$ python3 -q
>>> import numpy as np
>>> np.set_printoptions(precision=2, suppress=True, linewidth=100, legacy="1.25")
>>> tidy = lambda a: np.round(a, 2) + 0
>>> rng = np.random.default_rng(39819)
>>> theta = np.sort(rng.uniform(-2, 2, 14))
>>> A = np.c_[theta, theta ** 2, theta ** 3] @ np.array([[3, 1, 0, 1, 2, 0, 3, 0],
...     [0, 3, 0, 3, 1, 2, 2, 0],
...     [0, 2, 2, 0, 1, 3, 0, 3]])
>>> print(tidy(A))
[[ -5.51  -4.09 -12.36   8.27  -6.48 -11.81   1.23 -18.54]
 [ -5.37  -3.64 -11.46   7.82  -6.11 -10.79   1.04 -17.19]
 [ -4.86  -2.24  -8.49   6.24  -4.86  -7.49   0.38 -12.73]
 [ -3.87  -0.59  -4.29   3.7   -3.06  -3.11  -0.54  -6.44]
 [ -3.75  -0.47  -3.91   3.44  -2.89  -2.74  -0.62  -5.87]
 [ -3.65  -0.38  -3.6    3.23  -2.75  -2.44  -0.69  -5.41]
 [  0.31   0.14   0.     0.14   0.22   0.03   0.33   0.  ]
 [  0.79   0.51   0.04   0.48   0.62   0.2    0.93   0.06]
 [  1.72   1.93   0.37   1.55   1.66   1.22   2.37   0.56]
 [  2.6    4.41   1.3    3.11   3.13   3.44   4.09   1.95]
 [  3.6    8.95   3.44   5.51   5.55   8.04   6.47   5.16]
 [  3.66   9.33   3.64   5.69   5.75   8.44   6.64   5.46]
 [  4.01  11.49   4.78   6.7    6.85  10.75   7.59   7.18]
 [  4.61  15.89   7.26   8.63   9.07  15.62   9.34  10.9 ]]
>>> # null space of dimension 5
>>> print([round(float(x), 2) for x in np.linalg.svd(A, compute_uv=False)[:3]])
[58.04, 29.82, 5.44]
>>> print(np.argsort(-np.linalg.norm(A, axis=0).round(6), kind="stable")[:3])
[7 5 1]
>>> A2 = A / np.sqrt((A ** 2).mean(axis=1, keepdims=True))
>>> print(np.linalg.matrix_rank(A2) == np.linalg.matrix_rank(A))
True
>>> print(np.linalg.matrix_rank(A - A.mean(axis=1, keepdims=True)))
3
>>> print(np.unique(A.round(6), axis=0).shape)
(14, 8)
>>> print(tidy(np.trace(np.linalg.pinv(A) @ A)))
3.0
>>> print(np.linalg.lstsq(A[:-1].T, A[-1])[2])
3
>>> r = np.linalg.matrix_rank(A)
>>> print(r)
3
>>> ns = np.linalg.svd(A)[2][r:].T
>>> print([int(np.linalg.matrix_rank(np.delete(A, i, axis=0))) for i in range(14)])
[3, 3, 3, 3, 3, 3, 3, 3, 3, 3, 3, 3, 3, 3]
>>> print(np.linalg.matrix_rank(A.T @ A), np.linalg.matrix_rank(A @ A.T))
3 3
>>> left, sig, vt = np.linalg.svd(A)
>>> vecs = vt[:(sig > 1e-8).sum()]
>>> x = A[3] + -2 * A[13] + rng.integers(2) * np.eye(8)[1]
>>> print(tidy(x))
[-13.09 -31.37 -18.82 -13.55 -21.2  -34.35 -19.22 -28.23]
>>> print(np.allclose(vecs.T @ vecs @ x, x))
False
>>> print(np.linalg.matrix_rank(np.vstack([A, x])))
4
>>> E = np.array([[6, 0, 0], [6, 0, 0], [10, 0, 0], [2, 0, 0], [6, 0, 0], [4, 0, 0]])
>>> print(E)
[[ 6  0  0]
 [ 6  0  0]
 [10  0  0]
 [ 2  0  0]
 [ 6  0  0]
 [ 4  0  0]]
>>> print(np.linalg.matrix_rank(E, rtol=0.1))
1
>>> print(np.argsort(-np.linalg.norm(E, axis=0).round(6), kind="stable")[:3])
[0 1 2]
>>> print(np.allclose(E[:-1].T @ np.linalg.lstsq(E[:-1].T, E[-1])[0], E[-1]))
True
>>> print(tidy(np.trace(np.linalg.pinv(E) @ E)))
1.0
>>> feats = np.loadtxt("a.csv", delimiter=",")
>>> print(feats)
[[ 0.  0.  0.  0.  1.  1. -2. -1.  1.]
 [ 0.  0.  0.  0. -1. -2.  0. -1. -1.]
 [ 0.  0.  0.  0.  0.  1.  0.  1.  1.]
 [ 0.  0.  0.  0.  0.  1. -2.  1.  0.]
 [ 1. -1.  0.  0.  0.  0.  0.  0.  0.]
 [ 1. -2.  1.  1.  0.  0.  0.  0.  0.]
 [-2.  0.  0. -2.  0.  0.  0.  0.  0.]
 [-1. -1.  1.  1.  0.  0.  0.  0.  0.]
 [ 1. -1.  1.  0.  0.  0.  0.  0.  0.]]
>>> # equal to its transpose
>>> left, sig, vt = np.linalg.svd(E)
>>> print(np.argmax(sig[:-1] / (sig[1:] + 1e-6)) + 1)
1
>>> print(tidy(sig))
[15.1  0.   0. ]
>>> A2 = left[:, :1] @ np.diag(sig[:1]) @ vt[:1]
>>> print(tidy(np.linalg.norm(E - A2, 2)), sig[1])
0.0 0.0
>>> print(tidy(A2))
[[ 6.  0.  0.]
 [ 6.  0.  0.]
 [10.  0.  0.]
 [ 2.  0.  0.]
 [ 6.  0.  0.]
 [ 4.  0.  0.]]
>>> print(np.linalg.matrix_rank(E, rtol=0.05))
1
>>> print(tidy(np.abs(E - A2).max()))
0.0
>>> labels = rng.permutation(9)
>>> print(labels)
[3 4 2 1 8 6 5 0 7]
>>> A2 = feats[labels][:, labels]
>>> print(np.allclose(A2, feats))
False
>>> print(tidy(np.linalg.det(A2)), tidy(np.linalg.det(feats[labels])))
0.0 0.0
>>> print(A2)
[[ 0.  0.  0.  0.  0. -2.  1.  0.  1.]
 [ 0.  0.  0. -1.  0.  0.  0.  1.  0.]
 [ 0.  0.  0.  0.  1.  0.  1.  0.  1.]
 [ 0. -1.  0.  0. -1.  0. -2.  0. -1.]
 [ 0.  0.  1. -1.  0.  0.  0.  1.  0.]
 [-2.  0.  0.  0.  0.  0.  0. -2.  0.]
 [ 1.  0.  1. -2.  0.  0.  0.  1.  0.]
 [ 0.  1.  0.  0.  1. -2.  1.  0. -1.]
 [ 1.  0.  1. -1.  0.  0.  0. -1.  0.]]
>>> print(feats @ feats)
[[ 8. -3.  1.  4.  0.  0.  0.  0.  0.]
 [-3.  7. -4. -3.  0.  0.  0.  0.  0.]
 [ 1. -4.  3.  2.  0.  0.  0.  0.  0.]
 [ 4. -3.  2.  6.  0.  0.  0.  0.  0.]
 [ 0.  0.  0.  0.  2.  3. -2.  0.  2.]
 [ 0.  0.  0.  0.  3.  7. -4.  3.  4.]
 [ 0.  0.  0.  0. -2. -4.  8.  0. -2.]
 [ 0.  0.  0.  0.  0.  3.  0.  4.  1.]
 [ 0.  0.  0.  0.  2.  4. -2.  1.  3.]]
>>> print(tidy(np.linalg.matrix_power(feats, 3)))
[[  0.   0.   0.   0.  11.  19. -24.   0.  12.]
 [  0.   0.   0.   0. -10. -24.  12. -11. -14.]
 [  0.   0.   0.   0.   5.  14.  -6.   8.   8.]
 [  0.   0.   0.   0.   7.  18. -20.   7.   9.]
 [ 11. -10.   5.   7.   0.   0.   0.   0.   0.]
 [ 19. -24.  14.  18.   0.   0.   0.   0.   0.]
 [-24.  12.  -6. -20.   0.   0.   0.   0.   0.]
 [  0. -11.   8.   7.   0.   0.   0.   0.   0.]
 [ 12. -14.   8.   9.   0.   0.   0.   0.   0.]]
>>> print(tidy(np.linalg.det(feats)))
0.0
>>> left, sig, vt = np.linalg.svd(feats)
>>> print(np.argmax(sig[:-1] / (sig[1:] + 1e-6)) + 1)
8
>>> A2 = left[:, :8] @ np.diag(sig[:8]) @ vt[:8]
>>> print(np.linalg.matrix_rank(A2))
8
>>> print(tidy(A2))
[[ 0.  0.  0.  0.  1.  1. -2. -1.  1.]
 [ 0.  0.  0.  0. -1. -2.  0. -1. -1.]
 [ 0.  0.  0.  0.  0.  1.  0.  1.  1.]
 [ 0.  0.  0.  0.  0.  1. -2.  1.  0.]
 [ 1. -1.  0.  0.  0.  0.  0.  0.  0.]
 [ 1. -2.  1.  1.  0.  0.  0.  0.  0.]
 [-2.  0.  0. -2.  0.  0.  0.  0.  0.]
 [-1. -1.  1.  1.  0.  0.  0.  0.  0.]
 [ 1. -1.  1.  0.  0.  0.  0.  0.  0.]]
>>> print(tidy(np.linalg.norm(feats - A2, 2)), tidy(sig[8]))
0.0 0.0
>>> print(tidy(np.abs(feats - A2).max()))
0.0
>>> print(np.linalg.matrix_rank(feats, rtol=0.05))
8
>>> print(tidy(np.linalg.norm(feats - A2) / np.linalg.norm(feats)))
0.0
>>> m1 = np.loadtxt("sample19.csv", delimiter=",")
>>> print(m1)
[[ 0.  0.  0.  0.  0.  2.  2.  2. -2.  1.]
 [ 0.  0.  0.  0.  0.  2.  2. -1.  2. -1.]
 [ 0.  0.  0.  0.  2.  2.  2.  2.  0. -2.]
 [ 0.  0.  0.  0. -1.  0.  1.  2. -2.  0.]
 [ 0.  0.  2. -1.  0.  0.  0.  0.  0.  0.]
 [ 2.  2.  2.  0.  0.  0.  0.  0.  0.  0.]
 [ 2.  2.  2.  1.  0.  0.  0.  0.  0.  0.]
 [ 2. -1.  2.  2.  0.  0.  0.  0.  0.  0.]
 [-2.  2.  0. -2.  0.  0.  0.  0.  0.  0.]
 [ 1. -1. -2.  0.  0.  0.  0.  0.  0.  0.]]
>>> # equal to its transpose
>>> print(np.abs(np.diag(np.linalg.qr(m1)[1])) > 1e-9)
[ True  True  True  True  True  True  True  True False False]
>>> print(np.allclose(m1[:-1].T @ np.linalg.lstsq(m1[:-1].T, m1[-1])[0], m1[-1]))
True
>>> print(tidy(m1 @ np.linalg.pinv(m1) @ m1))
[[ 0.  0.  0.  0.  0.  2.  2.  2. -2.  1.]
 [ 0.  0.  0.  0.  0.  2.  2. -1.  2. -1.]
 [ 0.  0.  0.  0.  2.  2.  2.  2.  0. -2.]
 [ 0.  0.  0.  0. -1.  0.  1.  2. -2.  0.]
 [ 0.  0.  2. -1.  0.  0.  0.  0.  0.  0.]
 [ 2.  2.  2.  0.  0.  0.  0.  0.  0.  0.]
 [ 2.  2.  2.  1.  0.  0.  0.  0.  0.  0.]
 [ 2. -1.  2.  2.  0.  0.  0.  0.  0.  0.]
 [-2.  2.  0. -2.  0.  0.  0.  0.  0.  0.]
 [ 1. -1. -2.  0.  0.  0.  0.  0.  0.  0.]]
>>> print(np.abs(m1).max())
2.0
>>> print(m1.shape)
(10, 10)
>>> print(m1 - m1[0])
[[ 0.  0.  0.  0.  0.  0.  0.  0.  0.  0.]
 [ 0.  0.  0.  0.  0.  0.  0. -3.  4. -2.]
 [ 0.  0.  0.  0.  2.  0.  0.  0.  2. -3.]
 [ 0.  0.  0.  0. -1. -2. -1.  0.  0. -1.]
 [ 0.  0.  2. -1.  0. -2. -2. -2.  2. -1.]
 [ 2.  2.  2.  0.  0. -2. -2. -2.  2. -1.]
 [ 2.  2.  2.  1.  0. -2. -2. -2.  2. -1.]
 [ 2. -1.  2.  2.  0. -2. -2. -2.  2. -1.]
 [-2.  2.  0. -2.  0. -2. -2. -2.  2. -1.]
 [ 1. -1. -2.  0.  0. -2. -2. -2.  2. -1.]]
>>> print(tidy(np.linalg.svd(m1, compute_uv=False)))
[5.82 5.82 4.48 4.48 2.33 2.33 1.3  1.3  0.   0.  ]
>>> print(np.count_nonzero(m1))
38
>>> print(m1.mean(axis=0))
[ 0.5  0.4  0.6  0.   0.1  0.6  0.7  0.5 -0.2 -0.2]
>>> T = np.stack([m1, -2 * m1, m1[::-1]])
>>> print((T @ m1.T).shape)
(3, 10, 10)
>>> print(T.sum(axis=0))
[[ 1. -1. -2.  0.  0. -2. -2. -2.  2. -1.]
 [-2.  2.  0. -2.  0. -2. -2.  1. -2.  1.]
 [ 2. -1.  2.  2. -2. -2. -2. -2.  0.  2.]
 [ 2.  2.  2.  1.  1.  0. -1. -2.  2.  0.]
 [ 2.  2.  0.  1.  0.  0.  0.  0.  0.  0.]
 [-2. -2.  0. -1.  0.  0.  0.  0.  0.  0.]
 [-2. -2. -2. -1. -1.  0.  1.  2. -2.  0.]
 [-2.  1. -2. -2.  2.  2.  2.  2.  0. -2.]
 [ 2. -2.  0.  2.  0.  2.  2. -1.  2. -1.]
 [-1.  1.  2.  0.  0.  2.  2.  2. -2.  1.]]
>>> print(T.shape)
(3, 10, 10)
>>> print(np.linalg.matrix_rank(T))
[8 8 8]
>>> print(tidy(np.linalg.det(T)))
[0. 0. 0.]
>>> print(np.einsum("bij,cij->bc", T, T))
[[ 122. -244.    8.]
 [-244.  488.  -16.]
 [   8.  -16.  122.]]
>>> left, sig, vt = np.linalg.svd(m1)
>>> print(tidy(sig))
[5.82 5.82 4.48 4.48 2.33 2.33 1.3  1.3  0.   0.  ]
>>> print(np.argmax(sig[:-1] / (sig[1:] + 1e-6)) + 1)
8
>>> A2 = left[:, :8] @ np.diag(sig[:8]) @ vt[:8]
>>> print(tidy(np.linalg.norm(m1 - A2, 2)), tidy(sig[8]))
0.0 0.0
>>> print(tidy(np.abs(m1 - A2).max()))
0.0
>>> print(tidy(np.linalg.norm(m1 - A2) / np.linalg.norm(m1)))
0.0
>>> print(np.linalg.matrix_rank(A2))
8
>>> W0 = np.array([[-1, -1, -1, -1, -1, -1, -1],
...     [-1, -2, -2, -2, -2, -2, -2],
...     [-1, -2, -3, -3, -3, -3, -3],
...     [-1, -2, -3, -4, -4, -4, -4],
...     [-1, -2, -3, -4, -5, -5, -5],
...     [-1, -2, -3, -4, -5, -6, -6],
...     [-1, -2, -3, -4, -5, -6, -7]])
>>> # symmetric, so the eigenvalues are real
>>> print(tidy(np.linalg.eigvalsh(W0).min()))
-22.88
>>> print([round(float(np.linalg.det(W0[:i, :i])), 2) + 0 for i in range(1, 8)])
[-1.0, 1.0, -1.0, 1.0, -1.0, 1.0, -1.0]
>>> print(E.T @ E)
[[228   0   0]
 [  0   0   0]
 [  0   0   0]]
>>> print(tidy(np.linalg.pinv(E)))
[[0.03 0.03 0.04 0.01 0.03 0.02]
 [0.   0.   0.   0.   0.   0.  ]
 [0.   0.   0.   0.   0.   0.  ]]
>>> vals, vecs = np.linalg.eigh(W0)
>>> print((vals > 1e-8).sum(), (vals < -1e-8).sum())
0 7
>>> print(tidy(np.linalg.eigvalsh(W0 + 3 * np.eye(7))))
[-19.88   0.38   2.     2.44   2.62   2.7    2.74]
>>> print(tidy(vecs.T @ W0 @ vecs))
[[-22.88   0.     0.     0.     0.     0.     0.  ]
 [  0.    -2.62   0.     0.     0.     0.     0.  ]
 [  0.     0.    -1.     0.     0.     0.     0.  ]
 [  0.     0.     0.    -0.56   0.     0.     0.  ]
 [  0.     0.     0.     0.    -0.38   0.     0.  ]
 [  0.     0.     0.     0.     0.    -0.3    0.  ]
 [  0.     0.     0.     0.     0.     0.    -0.26]]
>>> print(vals.sum(), np.trace(W0))
-28.0 -28
>>> r0 = np.array([0, 2, 1, 1, 2, 0, 0])
>>> A2 = W0 + np.outer(r0, np.eye(7)[4])
>>> print(np.linalg.matrix_rank(A2 - W0))
1
>>> print(np.linalg.matrix_rank(np.linalg.inv(A2) - np.linalg.inv(W0), tol=1e-8))
1
>>> print(tidy(np.linalg.norm(W0, 1)), tidy(np.linalg.norm(W0, np.inf)))
28.0 28.0
>>> print(tidy(np.linalg.norm(W0, "nuc")))
28.0
>>> print(tidy(np.linalg.norm(W0, axis=0)))
[ 2.65  5.    7.07  8.83 10.25 11.27 11.83]
>>> print(W0[4] @ W0[1])
49
>>> arr = np.load("case15.npy")
>>> print(arr)
[[-3 -2 -3 -2]
 [ 2  2  2  2]
 [-3 -2 -3 -2]
 [ 2  2  2  2]]
>>> # null space of dimension 2
>>> labels = rng.permutation(4)
>>> print(labels)
[3 2 1 0]
>>> A2 = arr[labels][:, labels]
>>> print(A2)
[[ 2  2  2  2]
 [-2 -3 -2 -3]
 [ 2  2  2  2]
 [-2 -3 -2 -3]]
>>> print(np.allclose(A2, arr))
False
>>> print(tidy(np.linalg.det(A2)), tidy(np.linalg.det(arr[labels])))
0.0 0.0
>>> print(tidy(np.sort(np.abs(np.linalg.eigvals(A2)))))
[0. 0. 2. 4.]
>>> print(np.trace(A2))
-2
>>> proj = np.triu(np.array([[0, -2, -2, -1], [0, -1, -1, -1], [-1, 2, 2, 1], [1, 0, 1, 2]]), 1) + np.eye(4)
>>> A2 = proj @ arr @ np.linalg.inv(proj)
>>> print(np.trace(A2), np.trace(arr))
-2.0 -2
>>> print(proj @ arr - arr @ proj)
[[ 0. -8. -8. -4.]
 [ 1.  4.  7.  2.]
 [ 2. -4. -6.  0.]
 [ 0.  4.  6.  2.]]
>>> W = np.array([[-1, -2, 1, 0, -1, 2],
...     [0, -3, 0, 1, -3, 0],
...     [-3, -2, 1, -2, 0, 2],
...     [3, 2, 1, 2, -2, 2]])
>>> beta = np.array([1, -4, -2, -9, 2, -2])
>>> act = np.maximum(arr @ W + beta, 0)
>>> print(act)
[[ 7 10  0  0 15  0]
 [ 0  0  4  0  0 10]
 [ 7 10  0  0 15  0]
 [ 0  0  4  0  0 10]]
>>> cent = np.array([[2, 1, 0], [2, 1, 3], [1, 1, 2], [0, 2, 0], [3, 2, 3], [1, 3, 2]])
>>> print(W @ cent)
[[ -6   2  -3]
 [-15  -7 -18]
 [ -7  -2   0]
 [  7  12   6]]
>>> print((act @ cent).round(6).argmax(axis=1))
[0 1 0 1]
